>>> import numpy as np
>>> np.set_printoptions(suppress=True, linewidth=200)
>>> def rd(a):
...     return np.round(a, 3) + 0
... 
>>> A = np.loadtxt("out6.csv", delimiter=",")
>>> A
array([[ 2.,  3.,  0.,  3.],
       [-6., -4., -2., -2.],
       [ 6., -3.,  4., -7.],
       [ 6.,  3.,  2.,  1.]])
>>> # looks like rank 3
>>> proj = np.triu(np.array([[-7, -5, 0, -6], [0, -9, 4, 8], [4, 0, 6, 1], [7, 4, -3, 5]]), 1) + np.eye(4)
>>> out = proj @ A @ np.linalg.inv(proj)
>>> np.linalg.matrix_rank(out)
np.int64(3)
>>> out
array([[   -4.,   -15.,    58.,    45.],
       [   66.,   338., -1322., -1008.],
       [   12.,    60.,  -234.,  -180.],
       [    6.,    33.,  -130.,   -97.]])
>>> np.trace(out), np.trace(A)
(np.float64(3.0), np.float64(3.0))
>>> r0 = np.array([0, 1])
>>> np.polyval(r0, out[0])
array([1., 1., 1., 1.])
>>> np.cross(out[0, :3], out[1, :3])
array([  226., -1460.,  -362.])
>>> np.array([np.convolve(row, r0, "same") for row in out])
array([[    0.,    -4.,   -15.,    58.],
       [    0.,    66.,   338., -1322.],
       [    0.,    12.,    60.,  -234.],
       [    0.,     6.,    33.,  -130.]])
>>> rank = np.linalg.matrix_rank(A)
>>> rank
np.int64(3)
>>> N = np.linalg.svd(A)[2][rank:].T
>>> np.linalg.matrix_rank(A.T @ A), np.linalg.matrix_rank(A @ A.T)
(np.int64(3), np.int64(3))
>>> rd(N[:, 0] / N[np.abs(N[:, 0]).round(6).argmax(), 0])
array([ 0.,  1., -1., -1.])
>>> np.abs(np.diag(np.linalg.qr(A)[1])) > 1e-9
array([ True,  True,  True, False])
>>> rd(np.trace(np.linalg.pinv(A) @ A))
np.float64(3.0)
>>> np.unique(A.round(6), axis=0).shape
(4, 4)
>>> data = np.load("m.npy")
>>> data
array([[-0.94,  0.11, -1.14, -1.03,  0.39,  1.07,  0.35],
       [-1.08, -0.82,  0.76, -0.06,  0.06,  0.46,  0.3 ],
       [ 1.81,  1.4 , -1.33,  0.07, -0.09, -0.75, -0.5 ],
       [-1.76, -2.16,  3.04,  0.88, -0.24,  0.08,  0.4 ]])
>>> rank = np.linalg.matrix_rank(data)
>>> rank
np.int64(2)
>>> N = np.linalg.svd(data)[2][rank:].T
>>> [int(np.linalg.matrix_rank(data[:i])) for i in range(1, len(data) + 1)]
[1, 2, 2, 2]
>>> [int(np.linalg.matrix_rank(data[:, :j + 1])) for j in range(7)]
[1, 2, 2, 2, 2, 2, 2]
>>> N.shape
(7, 5)
>>> rd(data @ N)
array([[0., 0., 0., 0., 0.],
       [0., 0., 0., 0., 0.],
       [0., 0., 0., 0., 0.],
       [0., 0., 0., 0., 0.]])
>>> np.allclose(data @ N, 0)
True
>>> rd(data @ np.linalg.pinv(data) @ data)
array([[-0.94,  0.11, -1.14, -1.03,  0.39,  1.07,  0.35],
       [-1.08, -0.82,  0.76, -0.06,  0.06,  0.46,  0.3 ],
       [ 1.81,  1.4 , -1.33,  0.07, -0.09, -0.75, -0.5 ],
       [-1.76, -2.16,  3.04,  0.88, -0.24,  0.08,  0.4 ]])
>>> np.allclose(data[:-1].T @ np.linalg.lstsq(data[:-1].T, data[-1])[0], data[-1])
True
>>> try:
...     np.linalg.inv(data)
... except np.linalg.LinAlgError as e:
...     print("failed:", e)
... 
failed: Last 2 dimensions of the array must be square
>>> np.unique(data.round(6), axis=0).shape
(4, 7)
>>> rd(np.trace(np.linalg.pinv(data) @ data))
np.float64(2.0)
>>> U, sv, vt = np.linalg.svd(data)
>>> rd(sv)
array([5.197, 2.495, 0.   , 0.   ])
>>> out = U[:, :2] @ np.diag(sv[:2]) @ vt[:2]
>>> rd(out)
array([[-0.94,  0.11, -1.14, -1.03,  0.39,  1.07,  0.35],
       [-1.08, -0.82,  0.76, -0.06,  0.06,  0.46,  0.3 ],
       [ 1.81,  1.4 , -1.33,  0.07, -0.09, -0.75, -0.5 ],
       [-1.76, -2.16,  3.04,  0.88, -0.24,  0.08,  0.4 ]])
>>> np.linalg.matrix_rank(out)
np.int64(2)
>>> rd(np.linalg.norm(data - out) / np.linalg.norm(data))
np.float64(0.0)
>>> def softmax(z):
...     e = np.exp(z - z.max(axis=-1, keepdims=True))
...     return e / e.sum(axis=-1, keepdims=True)
... 
>>> rd(softmax(10 * data[2]))
array([0.984, 0.016, 0.   , 0.   , 0.   , 0.   , 0.   ])
>>> rd(softmax(data[2]))
array([0.453, 0.3  , 0.02 , 0.079, 0.068, 0.035, 0.045])
>>> rd(softmax(data[2] + 5))
array([0.453, 0.3  , 0.02 , 0.079, 0.068, 0.035, 0.045])
>>> rd(softmax(data).sum(axis=1))
array([1., 1., 1., 1.])
>>> att = data @ data.T / np.sqrt(7)
>>> rd(softmax(att)[2] @ data)
array([ 1.692,  1.335, -1.301,  0.034, -0.073, -0.679, -0.465])
>>> rd(softmax(att + np.triu(np.full(att.shape, -np.inf), 1)))
array([[1.   , 0.   , 0.   , 0.   ],
       [0.321, 0.679, 0.   , 0.   ],
       [0.033, 0.009, 0.959, 0.   ],
       [0.   , 0.011, 0.   , 0.989]])
>>> softmax(att).round(6).argmax(axis=1)
array([0, 3, 2, 3])
